$ python -q
>>> import numpy as np
>>> np.set_printoptions(precision=3, suppress=True, linewidth=100, legacy="1.25")
>>> def rnd(a):
...     return np.round(a, 3) + 0
... 
>>> Y = np.array([[0, 3, 0, 6, 0],
...     [1, 9, 3, 4, 8],
...     [2, 0, 6, 5, 2],
...     [2, 6, 9, 0, 9],
...     [1, 8, 0, 4, 1],
...     [7, 6, 8, 4, 0]])
>>> feats = Y.T @ Y
>>> feats
array([[ 59,  71,  89,  46,  31],
       [ 71, 226, 129, 110, 134],
       [ 89, 129, 190,  74, 117],
       [ 46, 110,  74, 109,  46],
       [ 31, 134, 117,  46, 150]])
>>> np.einsum("ii->", feats)
734
>>> rnd(np.linalg.eigvals(feats))
array([525.715,   1.18 ,  29.235,  85.701,  92.168])
>>> rnd(np.linalg.eigvals(feats).sum().real)
734.0
>>> np.einsum("ij,ji->", feats, feats)
293072
>>> rnd(np.linalg.norm(feats, 2) / np.linalg.norm(feats))
0.971
>>> [round(float(x), 3) for x in np.linalg.svd(feats, compute_uv=False)[:3]]
[525.715, 92.168, 85.701]
>>> np.linalg.cond(feats) > 100
True
>>> round(np.log10(np.linalg.cond(feats)))
3
>>> np.argsort(-np.linalg.norm(feats, axis=0).round(6), kind="stable")[:3]
array([1, 2, 4])
>>> rnd(np.abs(np.linalg.svd(feats)[2][-1]))
array([0.734, 0.258, 0.462, 0.09 , 0.415])
>>> rng = np.random.default_rng(96)
>>> z = rng.permutation(5)
>>> Y = feats[:, z] * rng.choice([-1, 1], 5)
>>> Y
array([[  46,  -71,   89,   31,  -59],
       [ 110, -226,  129,  134,  -71],
       [  74, -129,  190,  117,  -89],
       [ 109, -110,   74,   46,  -46],
       [  46, -134,  117,  150,  -31]])
>>> Uu, _, vt = np.linalg.svd(feats.T @ Y)
>>> z
array([3, 1, 2, 4, 0])
>>> rnd(Uu @ vt)
array([[ 0.,  0.,  0.,  0., -1.],
       [ 0., -1.,  0.,  0.,  0.],
       [ 0.,  0.,  1.,  0.,  0.],
       [ 1.,  0.,  0.,  0.,  0.],
       [ 0.,  0.,  0.,  1.,  0.]])
>>> rnd(np.linalg.lstsq(feats, Y)[0])
array([[ 0.,  0.,  0.,  0., -1.],
       [ 0., -1.,  0.,  0.,  0.],
       [ 0.,  0.,  1.,  0.,  0.],
       [ 1.,  0.,  0.,  0.,  0.],
       [ 0.,  0.,  0.,  1.,  0.]])
>>> vec = np.array([0, -1, -1, 0, -1])
>>> target = feats @ vec
>>> target
array([-191, -489, -436, -230, -401])
>>> rnd(np.linalg.solve(feats, feats[:, 3]))
array([0., 0., 0., 1., 0.])
>>> rnd(np.linalg.solve(feats.T, feats[1]))
array([0., 1., 0., 0., 0.])
>>> rnd(np.linalg.solve(feats, target + feats[:, 1]))
array([ 0.,  0., -1.,  0., -1.])
>>> K = np.loadtxt("test7.csv", delimiter=",")
>>> rnd(K)
array([[-0.498, -0.241,  0.457, -0.045,  0.246,  0.65 ],
       [-0.036, -0.591,  0.159,  0.302,  0.504, -0.528],
       [-0.356,  0.18 , -0.528, -0.491,  0.561, -0.081],
       [ 0.213,  0.658,  0.548,  0.03 ,  0.446, -0.144],
       [ 0.142, -0.261,  0.397, -0.809, -0.196, -0.248],
       [ 0.747, -0.242, -0.172, -0.104,  0.365,  0.458]])
>>> Uu, sv, vt = np.linalg.svd(feats, full_matrices=False)
>>> rnd(np.sqrt((sv ** 2).sum())), rnd(np.linalg.norm(feats))
(541.361, 541.361)
>>> rnd(Uu.T @ Uu)
array([[1., 0., 0., 0., 0.],
       [0., 1., 0., 0., 0.],
       [0., 0., 1., 0., 0.],
       [0., 0., 0., 1., 0.],
       [0., 0., 0., 0., 1.]])
>>> rnd(vt @ vt.T)
array([[1., 0., 0., 0., 0.],
       [0., 1., 0., 0., 0.],
       [0., 0., 1., 0., 0.],
       [0., 0., 0., 1., 0.],
       [0., 0., 0., 0., 1.]])
>>> Uu.shape, sv.shape, vt.shape
((5, 5), (5,), (5, 5))
>>> np.abs(Uu[:, 0]).round(6).argmax()
1
>>> u = np.array([-1, -2, -8])
>>> rnd(np.cross(K[3, :3], K[5, :3]))
array([ 0.019,  0.446, -0.544])
>>> rnd(np.convolve(K[3], u))
array([-0.213, -1.085, -3.573, -6.394, -4.892, -0.988, -3.279,  1.149])
>>> rnd(np.polyval(u, K[3]))
array([-8.473, -9.75 , -9.397, -8.061, -9.09 , -7.733])
>>> vec = np.array([0, 3, -3, 0, -3, 3])
>>> target = K @ vec
>>> c, lr = np.zeros(6), 1 / np.linalg.norm(K, 2) ** 2
>>> for i in range(3):
...     c -= lr * K.T @ (K @ c - target)
...     if i % 1 == 0: print(i, round(np.linalg.norm(K @ c - target), 3))
... 
0 0.0
1 0.0
2 0.0
>>> rnd(np.linalg.cond(K))
1.0
>>> vec = np.array([5, 4, -4, -4, -3, 4])
>>> rnd(np.linalg.det(K))
-1.0
>>> rnd(np.abs(np.linalg.eigvals(K)))
array([1., 1., 1., 1., 1., 1.])
>>> 6 - np.linalg.matrix_rank(K - np.eye(6), tol=1e-8)
1
>>> rnd(np.sort(np.abs(np.degrees(np.angle(np.linalg.eigvals(K))))))
array([  0.   ,  77.024,  77.024, 152.499, 152.499, 180.   ])
>>> Y = np.array([[0, -2, 2, -2, -3, 3],
...     [-1, -2, -3, -3, 0, 1],
...     [-3, 1, -1, 2, -3, 2],
...     [0, 3, -1, 1, -3, 1],
...     [2, -3, -2, -3, 0, -3],
...     [1, 1, 0, 1, 3, 2]])
>>> E = np.triu(Y, 1)
>>> E
array([[ 0, -2,  2, -2, -3,  3],
       [ 0,  0, -3, -3,  0,  1],
       [ 0,  0,  0,  2, -3,  2],
       [ 0,  0,  0,  0, -3,  1],
       [ 0,  0,  0,  0,  0, -3],
       [ 0,  0,  0,  0,  0,  0]])
>>> rnd(np.linalg.det(K))
-1.0
>>> np.allclose(K, K.T)
False
>>> np.allclose(K @ K.T, K.T @ K)
True
>>> rnd(np.abs(np.linalg.eigvals(K)).max())
1.0
>>> A = np.load("w.npy")
>>> rnd(A)
array([[ 4.128, -8.17 , -2.631, -3.049],
       [-5.8  , -3.012, -6.497,  3.883],
       [ 6.445,  1.685,  6.051, -4.36 ],
       [ 3.141,  6.312,  6.812, -1.973],
       [-1.199, -7.656, -6.292,  0.608],
       [ 7.216, -3.899,  2.705, -5.042],
       [ 6.047, -6.689, -0.141, -4.32 ],
       [ 4.921,  4.374,  6.792, -3.244],
       [-2.462,  8.544,  4.153,  1.92 ],
       [-4.981, -4.292, -6.78 ,  3.287],
       [-2.167,  8.553,  4.381,  1.719],
       [-6.802,  5.371, -1.356,  4.8  ],
       [-0.519, -7.978, -6.005,  0.134],
       [ 6.381, -6.206,  0.451, -4.535],
       [-7.069,  4.575, -2.118,  4.961],
       [ 4.69 ,  4.676,  6.831, -3.078],
       [ 2.119,  7.101,  6.596, -1.253],
       [-1.179,  8.474,  5.072,  1.041],
       [-5.592,  7.199,  0.844,  4.023],
       [-5.049,  7.655,  1.574,  3.664],
       [-0.88 , -7.816, -6.163,  0.385],
       [ 2.03 , -8.552, -4.484, -1.625],
       [-2.695,  8.526,  3.965,  2.079],
       [-7.161,  4.191, -2.458,  5.012],
       [ 7.274, -1.5  ,  4.436, -5.016],
       [ 6.243, -6.42 ,  0.196, -4.446],
       [ 4.552, -7.966, -2.168, -3.333],
       [-6.188, -2.261, -6.262,  4.169]])
>>> Uu, sv, vt = np.linalg.svd(A)
>>> V = vt[:(sv > 1e-8).sum()]
>>> vec = A[3] + -3 * A[17] + rng.integers(2) * np.eye(4)[0]
>>> rnd(vec)
array([  7.677, -19.109,  -8.403,  -5.095])
>>> np.allclose(V.T @ V @ vec, vec)
False
>>> rnd(np.diag(V.T @ V))
array([0.537, 0.732, 0.473, 0.259])
>>> np.linalg.matrix_rank(np.vstack([A, vec]))
3
>>> Ac = A - A.mean(axis=0)
>>> V = np.linalg.svd(Ac)[2][:2]
>>> Y = Ac - Ac @ V.T @ V
>>> rnd(np.cov(Ac @ V.T, rowvar=False))
array([[59.363,  0.   ],
       [ 0.   , 44.179]])
>>> rnd((Ac @ V.T).std(axis=0))
array([7.566, 6.527])
>>> arr = np.array([[0, 0, 0], [2, 0, 0], [-3, -2, 0]])
>>> arr
array([[ 0,  0,  0],
       [ 2,  0,  0],
       [-3, -2,  0]])
>>> ang = np.radians(52)
>>> Rm = np.eye(3)
>>> Rm[1, 1] = Rm[2, 2] = np.cos(ang)
>>> Rm[1, 2], Rm[2, 1] = -np.sin(ang), np.sin(ang)
>>> rnd(Rm)
array([[ 1.   ,  0.   ,  0.   ],
       [ 0.   ,  0.616, -0.788],
       [ 0.   ,  0.788,  0.616]])
>>> Y = arr @ Rm.T
>>> np.allclose(arr @ arr.T, Y @ Y.T)
True
>>> rnd(np.linalg.det(Rm)), rnd(np.trace(Rm))
(1.0, 2.231)
>>> rnd(Y)
array([[ 0.   ,  0.   ,  0.   ],
       [ 2.   ,  0.   ,  0.   ],
       [-3.   , -1.231, -1.576]])
>>> W0 = np.array([[1, 1, 1, 1, -1, -1, -1, -1],
...     [1, 1, 1, 1, 1, 1, 1, 1],
...     [1, -1, 1, -1, 1, -1, 1, -1],
...     [1, -1, -1, 1, -1, 1, 1, -1],
...     [1, -1, 1, -1, -1, 1, -1, 1],
...     [1, 1, -1, -1, -1, -1, 1, 1]])
>>> Z = A[[15, 13]].astype(float)
>>> for _ in range(3):
...     z = np.linalg.norm(A[:, None] - Z, axis=-1).argmin(axis=1)
...     Z = np.array([A[z == j].mean(axis=0) for j in range(2)])
... 
>>> z
array([1, 1, 0, 0, 1, 1, 1, 0, 0, 1, 0, 0, 1, 1, 0, 0, 0, 0, 0, 0, 1, 1, 0, 0, 1, 1, 1, 1])
>>> np.bincount(z)
array([14, 14])
>>> rnd(Z)
array([[-1.347,  6.231,  3.367,  1.094],
       [ 1.736, -5.887, -2.831, -1.35 ]])
>>> rnd(np.linalg.norm(W0, 1)), rnd(np.linalg.norm(W0, np.inf))
(6.0, 8.0)
>>> np.linalg.norm(W0, axis=1).argmax()
0
>>> rnd(np.linalg.norm(W0, "nuc"))
16.971
>>> rnd(np.linalg.norm(W0, axis=0))
array([2.449, 2.449, 2.449, 2.449, 2.449, 2.449, 2.449, 2.449])
>>> rnd(np.linalg.norm(W0) ** 2 / np.linalg.norm(W0, 2) ** 2)
6.0
>>> w1 = np.array([[9, 8, 8, -1, -3, -6],
...     [-6, 1, 0, 6, -4, -4],
...     [-4, -6, 6, 6, -8, 4],
...     [-7, -9, -4, 8, -2, 2],
...     [8, -3, 2, 3, 1, 8],
...     [1, 4, -4, -4, 6, -1],
...     [-6, 9, 2, 6, -6, -1],
...     [1, -8, -6, -3, -8, 5]])
>>> c = np.array([1, -1, -3, 0, -3, 1])
>>> act = np.maximum(W0 @ w1 + c, 0)
>>> rnd((act > 0).mean(axis=0))
array([0.5  , 0.5  , 0.833, 0.5  , 0.167, 0.333])
>>> (act > 0).astype(int)
array([[0, 0, 1, 1, 0, 0],
       [0, 0, 1, 1, 0, 1],
       [1, 1, 1, 1, 0, 1],
       [0, 1, 0, 0, 1, 0],
       [1, 0, 1, 0, 0, 0],
       [1, 1, 1, 0, 0, 0]])
>>> act
array([[ 0,  0, 13, 17,  0,  0],
       [ 0,  0,  1, 21,  0,  8],
       [19, 19, 29,  7,  0,  4],
       [ 0, 27,  0,  0, 11,  0],
       [19,  0,  1,  0,  0,  0],
       [ 1, 23,  1,  0,  0,  0]])
>>> Z = np.array([[3, 1, 2], [2, 2, 3], [2, 2, 0], [2, 3, 1], [1, 0, 2], [1, 2, 0]])
>>> act @ Z
array([[ 60,  77,  17],
       [ 52,  81,  21],
       [171, 144, 102],
       [ 65,  54, 103],
       [ 59,  21,  38],
       [ 51,  49,  71]])
>>> (act @ Z).round(6).argmax(axis=1)
array([1, 1, 0, 2, 0, 2])
>>> w1 @ Z
array([[ 48,  26,  35],
       [-12,   6, -11],
       [ -4,  22, -36],
       [-31,  -5, -37],
       [ 37,  31,  12],
       [  0, -13,  22],
       [  9,  32,   9],
       [-34, -26, -41]])
>>> (act + act.T) / 2
array([[ 0. ,  0. , 16. ,  8.5,  9.5,  0.5],
       [ 0. ,  0. , 10. , 24. ,  0. , 15.5],
       [16. , 10. , 29. ,  3.5,  0.5,  2.5],
       [ 8.5, 24. ,  3.5,  0. ,  5.5,  0. ],
       [ 9.5,  0. ,  0.5,  5.5,  0. ,  0. ],
       [ 0.5, 15.5,  2.5,  0. ,  0. ,  0. ]])
>>> np.allclose(act, act.T)
False
>>> rnd(np.sort(np.abs(np.linalg.eigvals(act))))
array([ 8.36 , 10.068, 10.068, 22.617, 25.124, 39.904])
>>> act @ act
array([[ 247,  706,  377,   91,  187,   52],
       [  27,  770,   37,    7,  231,    4],
       [ 555,  832, 1111,  925,   77,  268],
       [ 209,    0,   38,  567,    0,  216],
       [  19,   19,  276,  330,    0,    4],
       [  19,   19,   65,  507,    0,  188]])
>>> act.inv()
Traceback (most recent call last):
  File "<python-input-109>", line 1, in <module>
    act.inv()
    ^^^^^^^
AttributeError: 'numpy.ndarray' object has no attribute 'inv'
>>> np.allclose(act @ act.T, act.T @ act)
False
>>> ang = np.radians(120)
>>> Rm = np.eye(8)
>>> Rm[1, 1] = Rm[5, 5] = np.cos(ang)
>>> Rm[1, 5], Rm[5, 1] = -np.sin(ang), np.sin(ang)
>>> rnd(Rm)
array([[ 1.   ,  0.   ,  0.   ,  0.   ,  0.   ,  0.   ,  0.   ,  0.   ],
       [ 0.   , -0.5  ,  0.   ,  0.   ,  0.   , -0.866,  0.   ,  0.   ],
       [ 0.   ,  0.   ,  1.   ,  0.   ,  0.   ,  0.   ,  0.   ,  0.   ],
       [ 0.   ,  0.   ,  0.   ,  1.   ,  0.   ,  0.   ,  0.   ,  0.   ],
       [ 0.   ,  0.   ,  0.   ,  0.   ,  1.   ,  0.   ,  0.   ,  0.   ],
       [ 0.   ,  0.866,  0.   ,  0.   ,  0.   , -0.5  ,  0.   ,  0.   ],
       [ 0.   ,  0.   ,  0.   ,  0.   ,  0.   ,  0.   ,  1.   ,  0.   ],
       [ 0.   ,  0.   ,  0.   ,  0.   ,  0.   ,  0.   ,  0.   ,  1.   ]])
>>> Y = W0 @ Rm.T
>>> rnd(np.abs(Y - W0).max(axis=0))
array([0.   , 2.366, 0.   , 0.   , 0.   , 2.366, 0.   , 0.   ])
>>> rnd(Y)
array([[ 1.   ,  0.366,  1.   ,  1.   , -1.   ,  1.366, -1.   , -1.   ],
       [ 1.   , -1.366,  1.   ,  1.   ,  1.   ,  0.366,  1.   ,  1.   ],
       [ 1.   ,  1.366,  1.   , -1.   ,  1.   , -0.366,  1.   , -1.   ],
       [ 1.   , -0.366, -1.   ,  1.   , -1.   , -1.366,  1.   , -1.   ],
       [ 1.   , -0.366,  1.   , -1.   , -1.   , -1.366, -1.   ,  1.   ],
       [ 1.   ,  0.366, -1.   , -1.   , -1.   ,  1.366,  1.   ,  1.   ]])
>>> rnd(np.linalg.svd(W0, compute_uv=False)), rnd(np.linalg.svd(Y, compute_uv=False))
(array([2.828, 2.828, 2.828, 2.828, 2.828, 2.828]), array([2.828, 2.828, 2.828, 2.828, 2.828, 2.828]))
>>> Y = np.array([[9, 9, 7, 7, 6, 8],
...     [2, 9, 2, 5, 6, 9],
...     [8, 2, 2, 3, 2, 2],
...     [2, 2, 2, 9, 3, 4],
...     [6, 9, 3, 7, 9, 1],
...     [0, 1, 3, 3, 9, 0]])
>>> J = np.tril(Y)
>>> J
array([[9, 0, 0, 0, 0, 0],
       [2, 9, 0, 0, 0, 0],
       [8, 2, 2, 0, 0, 0],
       [2, 2, 2, 9, 0, 0],
       [6, 9, 3, 7, 9, 0],
       [0, 1, 3, 3, 9, 0]])
>>> rk = np.linalg.matrix_rank(J)
>>> rk
5
>>> N = np.linalg.svd(J)[2][rk:].T
>>> [int(np.linalg.matrix_rank(np.delete(J, i, axis=0))) for i in range(6)]
[5, 5, 5, 5, 5, 5]
>>> [int(np.linalg.matrix_rank(J[:i])) for i in range(1, len(J) + 1)]
[1, 2, 3, 4, 5, 5]
>>> N[:, 0] / N[np.abs(N[:, 0]).round(6).argmax(), 0]
array([0., 0., 0., 0., 0., 1.])
